% python3 -q
>>> import numpy as np
>>> import numpy.linalg as la
>>> np.set_printoptions(precision=3, suppress=True, linewidth=160)
>>> F = np.loadtxt("dump.csv", delimiter=",")
>>> print(F)
[[1. 2. 2. 3.]
 [2. 4. 4. 6.]
 [2. 4. 4. 6.]
 [3. 6. 6. 9.]]
>>> print(np.round(la.norm(F, 2) / la.norm(F), 3))
1.0
>>> print([round(float(x), 3) for x in la.svd(F, compute_uv=False)[:3]])
[18.0, 0.0, 0.0]
>>> print(la.matrix_rank(F, rtol=0.1))
1
>>> print(la.cond(F) > 100)
True
>>> J = np.load("case6.npy")
>>> print(J)
[[-0.617 -0.607 -0.623  1.548]
 [-0.756 -0.782 -0.818  2.028]
 [ 0.898  0.875  0.886 -2.277]
 [ 0.67   0.692  0.651 -1.655]
 [-0.702 -0.694 -0.719  1.791]
 [ 2.341  2.346  2.319 -5.808]
 [ 2.837  2.857  2.874 -7.165]
 [-3.132 -3.133 -3.147  7.827]
 [-4.322 -4.359 -4.335 10.86 ]
 [ 1.441  1.454  1.38  -3.529]
 [ 0.792  0.837  0.812 -1.955]
 [-2.3   -2.356 -2.316  5.779]
 [ 1.56   1.509  1.534 -3.838]
 [ 1.444  1.452  1.522 -3.693]
 [ 1.935  1.918  1.98  -4.823]
 [-1.713 -1.756 -1.736  4.3  ]
 [-3.635 -3.636 -3.642  9.164]
 [ 3.009  3.058  3.031 -7.572]
 [-0.202 -0.252 -0.225  0.577]
 [ 0.745  0.737  0.739 -1.843]
 [-2.508 -2.497 -2.528  6.256]
 [ 1.054  1.028  1.046 -2.628]
 [-0.286 -0.28  -0.297  0.656]
 [ 0.565  0.588  0.603 -1.482]
 [-3.558 -3.555 -3.543  8.87 ]
 [ 1.757  1.737  1.77  -4.35 ]]
>>> left, sv, vt = la.svd(J)
>>> print(sv)
[32.029  0.128  0.097  0.09 ]
>>> M2 = left[:, :1] @ np.diag(sv[:1]) @ vt[:1]
>>> print(np.round(la.norm(J - M2) / la.norm(J), 3))
0.006
>>> print(la.matrix_rank(J, rtol=0.05))
1
>>> print(round(np.abs(J - M2).max(), 3))
0.045
>>> Z = J[[15, 17]].astype(float)
>>> for _ in range(6):
...     z = la.norm(J[:, None] - Z, axis=-1).argmin(axis=1)
...     Z = np.array([J[z == j].mean(axis=0) for j in range(2)])
... 
>>> print(z)
[0 0 1 1 0 1 1 0 0 1 1 0 1 1 1 0 0 1 1 1 0 1 1 1 0 1]
>>> print(np.abs(Z[1] - Z[0]).argmax())
3
>>> z = J[:, 3] > np.median(J[:, 3])
>>> f = J[z].mean(axis=0) - J[~z].mean(axis=0)
>>> print(f)
[-3.358 -3.371 -3.375  8.408]
>>> print(round((((J - J.mean(axis=0)) @ f > 0) == z).mean(), 3))
0.962
>>> print(np.argsort(-np.abs(f).round(6), kind="stable"))
[3 2 1 0]
>>> print(((J - J.mean(axis=0)) @ f > 0).astype(int))
[1 1 0 0 1 0 0 1 1 0 0 1 0 0 0 1 1 0 1 0 1 0 1 0 1 0]
>>> K = np.load("a.npy")
>>> print(K)
[[2.472 0.454 0.682]
 [0.454 3.418 0.309]
 [0.682 0.309 3.111]]
>>> print((K + K.T) / 2)
[[2.472 0.454 0.682]
 [0.454 3.418 0.309]
 [0.682 0.309 3.111]]
>>> print(round(float(la.det(K)), 3))
24.01
>>> print(np.sort(np.abs(la.eigvals(K))))
[2.001 3.    4.   ]
>>> print(la.matrix_power(K, 4))
[[ 69.904  63.324  73.91 ]
 [ 63.324 157.361  63.104]
 [ 73.91   63.104 125.837]]
